>>> import numpy as np
>>> import numpy.linalg as la
>>> np.set_printoptions(precision=3, suppress=True, linewidth=140)
>>> rnd = lambda a: np.round(a, 3) + 0
>>> W0 = np.array([[1.0, 0.9, 0.81], [0.9, 1.0, 0.9], [0.81, 0.9, 1.0]])
>>> # symmetric
>>> u, r1 = W0[2], W0[0]
>>> rnd(u @ u)
np.float64(2.466)
>>> u @ r1
np.float64(2.43)
>>> p = (u @ r1) / (u @ u) * u
>>> rnd(p)
array([0.798, 0.887, 0.985])
>>> print(la.matrix_rank(np.outer(u, r1)))
1
>>> rnd(np.outer(u, r1))
array([[0.81 , 0.729, 0.656],
       [0.9  , 0.81 , 0.729],
       [1.   , 0.9  , 0.81 ]])
>>> rnd((r1 - p) @ u)
np.float64(0.0)
>>> rnd(la.norm(u + r1) ** 2 + la.norm(u - r1) ** 2)
np.float64(9.864)
>>> rnd(r1 - p)
array([ 0.202,  0.013, -0.175])
>>> A2 = W0 / np.sqrt((W0 ** 2).mean(axis=1, keepdims=True))
>>> print(la.matrix_rank(W0 - W0.mean(axis=1, keepdims=True)))
2
>>> rnd(W0 - W0.mean(axis=1, keepdims=True))
array([[ 0.097, -0.003, -0.093],
       [-0.033,  0.067, -0.033],
       [-0.093, -0.003,  0.097]])
>>> rnd(A2[0])
array([1.103, 0.993, 0.893])
>>> rng = np.random.default_rng(78)
>>> idx = rng.permutation(3)
>>> idx
array([0, 2, 1])
>>> A2 = W0[idx][:, idx]
>>> A2
array([[1.  , 0.81, 0.9 ],
       [0.81, 1.  , 0.9 ],
       [0.9 , 0.9 , 1.  ]])
>>> rnd(np.sort(np.abs(la.eigvals(A2))))
array([0.069, 0.19 , 2.741])
>>> np.diag(A2)
array([1., 1., 1.])
>>> u = np.array([6, 4, 0])
>>> A2 = W0 + np.outer(u, np.eye(3)[2])
>>> rnd(A2)
array([[1.  , 0.9 , 6.81],
       [0.9 , 1.  , 4.9 ],
       [0.81, 0.9 , 1.  ]])
>>> rnd(la.det(A2) / la.det(W0)), rnd(1 + la.solve(W0, u)[2])
(np.float64(-17.947), np.float64(-17.947))
>>> print(la.matrix_rank(A2 - W0))
1
>>> J = np.array([[-1, 2, 1, 0, -2, 1, 3],
...     [-3, 18, 3, 1, 0, -1, -2],
...     [2, 2, 21, 3, 1, 0, -2],
...     [0, 0, 1, 11, 0, 2, 3],
...     [-3, 2, -3, -2, 10, -2, 2],
...     [-2, 1, -2, -2, 3, 7, 2],
...     [-3, -2, -1, 3, 1, 1, 3]])
>>> print(J)
[[-1  2  1  0 -2  1  3]
 [-3 18  3  1  0 -1 -2]
 [ 2  2 21  3  1  0 -2]
 [ 0  0  1 11  0  2  3]
 [-3  2 -3 -2 10 -2  2]
 [-2  1 -2 -2  3  7  2]
 [-3 -2 -1  3  1  1  3]]
>>> u = np.array([5, 1])
>>> np.cross(J[5, :3], J[6, :3])
array([-5,  4,  7])
>>> np.convolve(J[5], u)
array([-10,   3,  -9, -12,  13,  38,  17,   2])
>>> np.correlate(J[5], J[6], "full")
array([ -6,   1,  -7, -13,  10,  19,  16,  21,  30,  -1, -25, -25,  -6])
